$ ipython --no-banner

In [1]: import numpy as np

In [2]: import numpy.linalg as la

In [3]: np.set_printoptions(precision=4, suppress=True, linewidth=120)

In [4]: def tidy(a):
   ...:     return np.round(a, 4) + 0
   ...: 

In [5]: mat = np.load("w.npy")

In [6]: mat
Out[6]: 
array([[-3.7,  4. ,  5. , -3. , -5. ],
       [ 0. , -3.7, -5. ,  2. ,  5. ],
       [ 1. , -5. , -2.7,  3. ,  5. ],
       [-1. , -1. , -5. ,  2.3,  2. ],
       [-4. ,  4. ,  5. , -3. , -4.7]])

In [7]: A2 = mat / np.sqrt((mat ** 2).mean(axis=1, keepdims=True))

In [8]: tidy(la.norm(A2, axis=1))
Out[8]: array([2.2361, 2.2361, 2.2361, 2.2361, 2.2361])

In [9]: tidy(A2[4])
Out[9]: array([-0.953 ,  0.953 ,  1.1912, -0.7147, -1.1197])

In [10]: f = np.array([2, 1, 0, -2, -1])

In [11]: A2 = mat + np.outer(f, np.eye(5)[4])

In [12]: la.matrix_rank(la.inv(A2) - la.inv(mat), tol=1e-8)
Out[12]: np.int64(1)

In [13]: la.matrix_rank(A2 - mat)
Out[13]: np.int64(1)

In [14]: A2 = la.inv(mat)

In [15]: (np.abs(A2) > 1e-9).astype(int)
Out[15]: 
array([[1, 1, 1, 1, 1],
       [1, 1, 1, 1, 1],
       [1, 1, 1, 1, 1],
       [1, 1, 1, 1, 1],
       [1, 1, 1, 1, 1]])

In [16]: np.allclose(A2, mat.T)
Out[16]: False

In [17]: tidy(la.slogdet(mat)[0])
Out[17]: np.float64(1.0)

In [18]: tidy(la.cond(mat))
Out[18]: np.float64(133.9978)

In [19]: tidy(la.det(mat) * la.det(A2))
Out[19]: np.float64(1.0)

In [20]: arr = np.load("sample19.npy")

In [21]: tidy(arr)
Out[21]: 
array([[ 0.    , -0.286 , -0.9582],
       [ 0.3304, -0.9044,  0.2699],
       [-0.9439, -0.3166,  0.0945]])

In [22]: q, V = la.qr(arr[:, :1])[0], la.qr(arr[:, 1:])[0]

In [23]: sigma = la.svd(q.T @ V, compute_uv=False)

In [24]: tidy(la.norm(q @ q.T - V @ V.T, 2))
Out[24]: np.float64(1.0)

In [25]: (sigma > 0.9).sum()
Out[25]: np.int64(0)

In [26]: tidy(sigma)
Out[26]: array([0.])

In [27]: def softmax(z):
    ...:     e = np.exp(z - z.max(axis=-1, keepdims=True))
    ...:     return e / e.sum(axis=-1, keepdims=True)
    ...: 

In [28]: tidy(softmax(10 * arr[1]))
Out[28]: array([0.6466, 0.    , 0.3534])

In [29]: tidy(softmax(arr[1]))
Out[29]: array([0.448 , 0.1303, 0.4217])

In [30]: softmax(arr).sum(axis=1)
Out[30]: array([1., 1., 1.])

In [31]: att = arr @ arr.T / np.sqrt(3)

In [32]: tidy(softmax(att + np.triu(np.full(att.shape, -np.inf), 1)))
Out[32]: 
array([[1.    , 0.    , 0.    ],
       [0.3595, 0.6405, 0.    ],
       [0.2645, 0.2645, 0.4711]])

In [33]: theta = np.radians(45)

In [34]: R = np.eye(3)

In [35]: R[1, 1] = R[0, 0] = np.cos(theta)

In [36]: R[1, 0], R[0, 1] = -np.sin(theta), np.sin(theta)

In [37]: tidy(R)
Out[37]: 
array([[ 0.7071,  0.7071,  0.    ],
       [-0.7071,  0.7071,  0.    ],
       [ 0.    ,  0.    ,  1.    ]])

In [38]: A2 = arr @ R.T

In [39]: np.allclose(la.norm(arr, axis=1), la.norm(A2, axis=1))
Out[39]: True

In [40]: tidy(la.svd(arr, compute_uv=False)), tidy(la.svd(A2, compute_uv=False))
Out[40]: (array([1., 1., 1.]), array([1., 1., 1.]))

In [41]: A = np.loadtxt("layer11.csv", delimiter=",")

In [42]: tidy(A)
Out[42]: 
array([[ 0.9672, -0.2295, -0.0328,  0.0328,  0.0984],
       [-0.2295, -0.6066, -0.2295,  0.2295,  0.6885],
       [-0.0328, -0.2295,  0.9672,  0.0328,  0.0984],
       [ 0.0328,  0.2295,  0.0328,  0.9672, -0.0984],
       [ 0.0984,  0.6885,  0.0984, -0.0984,  0.7049]])

In [43]: # columns are unit length and at right angles

In [44]: tidy(la.eigvals(A).sum().real)
Out[44]: np.float64(3.0)

In [45]: tidy(np.kron(np.eye(2, dtype=int), A))
Out[45]: 
array([[ 0.9672, -0.2295, -0.0328,  0.0328,  0.0984,  0.    ,  0.    ,  0.    ,  0.    ,  0.    ],
       [-0.2295, -0.6066, -0.2295,  0.2295,  0.6885,  0.    ,  0.    ,  0.    ,  0.    ,  0.    ],
       [-0.0328, -0.2295,  0.9672,  0.0328,  0.0984,  0.    ,  0.    ,  0.    ,  0.    ,  0.    ],
       [ 0.0328,  0.2295,  0.0328,  0.9672, -0.0984,  0.    ,  0.    ,  0.    ,  0.    ,  0.    ],
       [ 0.0984,  0.6885,  0.0984, -0.0984,  0.7049,  0.    ,  0.    ,  0.    ,  0.    ,  0.    ],
       [ 0.    ,  0.    ,  0.    ,  0.    ,  0.    ,  0.9672, -0.2295, -0.0328,  0.0328,  0.0984],
       [ 0.    ,  0.    ,  0.    ,  0.    ,  0.    , -0.2295, -0.6066, -0.2295,  0.2295,  0.6885],
       [ 0.    ,  0.    ,  0.    ,  0.    ,  0.    , -0.0328, -0.2295,  0.9672,  0.0328,  0.0984],
       [ 0.    ,  0.    ,  0.    ,  0.    ,  0.    ,  0.0328,  0.2295,  0.0328,  0.9672, -0.0984],
       [ 0.    ,  0.    ,  0.    ,  0.    ,  0.    ,  0.0984,  0.6885,  0.0984, -0.0984,  0.7049]])

In [46]: tidy(la.eigvalsh(A).min())
Out[46]: np.float64(-1.0)

In [47]: evals, V = la.eigh(A)

In [48]: x0 = np.array([1, 0, -1, 0, 2])

In [49]: tidy(la.eigvalsh(A[1:, 1:]))
Out[49]: array([-0.9672,  1.    ,  1.    ,  1.    ])

In [50]: tidy(x0 @ A @ x0)
Out[50]: np.float64(4.8197)

In [51]: tidy(np.abs(A).sum(axis=1).max()), tidy(np.abs(evals).max())
Out[51]: (np.float64(1.9836), np.float64(1.0))

In [52]: tidy(x0 @ A @ x0 / (x0 @ x0)), tidy(evals[0]), tidy(evals[-1])
Out[52]: (np.float64(0.8033), np.float64(-1.0), np.float64(1.0))

In [53]: x0 = np.array([0, 0, 0, 1, 2])

In [54]: tidy(la.det(A))
Out[54]: np.float64(-1.0)

In [55]: 5 - la.matrix_rank(A - np.eye(5), tol=1e-8)
Out[55]: np.int64(4)

In [56]: tidy(np.abs(la.eigvals(A)))
Out[56]: array([1., 1., 1., 1., 1.])

In [57]: tidy(la.norm(x0)), tidy(la.norm(A @ x0))
Out[57]: (np.float64(2.2361), np.float64(2.2361))

In [58]: tidy(A.T @ (A @ x0))
Out[58]: array([0., 0., 0., 1., 2.])

In [59]: f = np.array([0, 5, 3, 5, 4])

In [60]: A2 = A + np.outer(f, np.eye(5)[1])

In [61]: la.matrix_rank(A2 - A)
Out[61]: np.int64(1)

In [62]: tidy(A2)
Out[62]: 
array([[ 0.9672, -0.2295, -0.0328,  0.0328,  0.0984],
       [-0.2295,  4.3934, -0.2295,  0.2295,  0.6885],
       [-0.0328,  2.7705,  0.9672,  0.0328,  0.0984],
       [ 0.0328,  5.2295,  0.0328,  0.9672, -0.0984],
       [ 0.0984,  4.6885,  0.0984, -0.0984,  0.7049]])

In [63]: data = np.array([[-3.0, 1.0, 0.0, 0.0, 0.0],
    ...:     [0.0, -3.0, 1.0, 0.0, 0.0],
    ...:     [0.0, 0.0, -3.0, 1.0, 0.0],
    ...:     [0.0, 0.0, 0.0, -3.0, 1.0],
    ...:     [0.0, 0.0, 0.0, 0.0, -3.0]])

In [64]: la.matrix_rank(data - data[0, 0] * np.eye(5))
Out[64]: np.int64(4)

In [65]: [int(la.matrix_rank(la.matrix_power(data, p))) for p in range(1, 6)]
Out[65]: [5, 5, 5, 5, 5]

In [66]: np.prod(np.diag(data)), tidy(la.det(data))
Out[66]: (np.float64(-243.0), np.float64(-243.0))

In [67]: data @ data
Out[67]: 
array([[ 9., -6.,  1.,  0.,  0.],
       [ 0.,  9., -6.,  1.,  0.],
       [ 0.,  0.,  9., -6.,  1.],
       [ 0.,  0.,  0.,  9., -6.],
       [ 0.,  0.,  0.,  0.,  9.]])

In [68]: x0 = np.array([2, 1, 1, 1, 2])

In [69]: y = data @ x0

In [70]: b, lr = np.zeros(5), 1 / la.norm(data, 2) ** 2

In [71]: for i in range(10):
    ...:     b -= lr * data.T @ (data @ b - y)
    ...:     if i % 2 == 0: print(i, round(la.norm(data @ b - y), 4))
    ...: 
0 4.5696
2 2.0008
4 0.9446
6 0.4487
8 0.2133

In [72]: tidy(la.cond(data))
Out[72]: np.float64(1.7944)

In [73]: tidy(b)
Out[73]: array([1.9754, 0.9647, 0.9622, 0.9684, 1.9821])

In [74]: proj = np.triu(np.array([[2, 2, 2, -2, -2],
    ...:     [1, -2, 1, -2, 2],
    ...:     [-1, 0, -1, -2, -1],
    ...:     [1, 0, -1, -2, 2],
    ...:     [-2, 2, -1, 1, 1]]), 1) + np.eye(5)

In [75]: A2 = proj @ data @ la.inv(proj)

In [76]: la.matrix_rank(A2)
Out[76]: np.int64(5)

In [77]: rng = np.random.default_rng(8595)

In [78]: labels = rng.permutation(5)

In [79]: A2 = data[:, labels] * rng.choice([-1, 1], 5)

In [80]: A2
Out[80]: 
array([[-1., -0.,  0., -3.,  0.],
       [ 3., -0.,  1.,  0.,  0.],
       [-0., -1., -3.,  0.,  0.],
       [-0.,  3.,  0.,  0.,  1.],
       [-0., -0.,  0.,  0., -3.]])

In [81]: Uu, _, Vt = la.svd(data.T @ A2)

In [82]: tidy(la.lstsq(data, A2)[0])
Out[82]: 
array([[ 0.,  0.,  0.,  1.,  0.],
       [-1.,  0.,  0.,  0.,  0.],
       [ 0.,  0.,  1.,  0.,  0.],
       [ 0., -1.,  0.,  0.,  0.],
       [ 0.,  0.,  0.,  0.,  1.]])

In [83]: M = np.load("run4.npy")

In [84]: M
Out[84]: 
array([[ 0,  4,  5,  2, -1, -2, -3],
       [ 4,  0,  3,  3, -1,  0,  3],
       [ 5,  3, -2, -2,  1,  0, -3],
       [ 2,  3, -2,  6,  4,  1,  4],
       [-1, -1,  1,  4,  0,  4,  0],
       [-2,  0,  0,  1,  4,  2,  1],
       [-3,  3, -3,  4,  0,  1,  2]])

In [85]: tidy(la.norm(M, 1)), tidy(la.norm(M, np.inf))
Out[85]: (np.float64(22.0), np.float64(22.0))

In [86]: tidy(la.norm(M[5] - M[4]))
Out[86]: np.float64(5.7446)

In [87]: tidy(la.norm(M, axis=1))
Out[87]: array([7.6811, 6.6332, 7.2111, 9.2736, 5.9161, 5.099 , 6.9282])

In [88]: tidy(la.norm(M, 2))
Out[88]: np.float64(11.7453)

In [89]: tidy(la.norm(M, axis=0))
Out[89]: array([7.6811, 6.6332, 7.2111, 9.2736, 5.9161, 5.099 , 6.9282])

In [90]: M[5] @ M[4]
Out[90]: np.int64(14)

In [91]: tidy(la.det(M))
Out[91]: np.float64(-80008.0)

In [92]: assert M == M.T
---------------------------------------------------------------------------
ValueError                                Traceback (most recent call last)
Cell In[92], line 1
----> 1 assert M == M.T

ValueError: The truth value of an array with more than one element is ambiguous. Use a.any() or a.all()

In [93]: la.determinant(M)
---------------------------------------------------------------------------
AttributeError                            Traceback (most recent call last)
Cell In[93], line 1
----> 1 la.determinant(M)

AttributeError: module 'numpy.linalg' has no attribute 'determinant'

In [94]: tidy(np.abs(la.eigvals(M)).max())
Out[94]: np.float64(11.7453)

In [95]: (M + M.T) / 2
Out[95]: 
array([[ 0.,  4.,  5.,  2., -1., -2., -3.],
       [ 4.,  0.,  3.,  3., -1.,  0.,  3.],
       [ 5.,  3., -2., -2.,  1.,  0., -3.],
       [ 2.,  3., -2.,  6.,  4.,  1.,  4.],
       [-1., -1.,  1.,  4.,  0.,  4.,  0.],
       [-2.,  0.,  0.,  1.,  4.,  2.,  1.],
       [-3.,  3., -3.,  4.,  0.,  1.,  2.]])
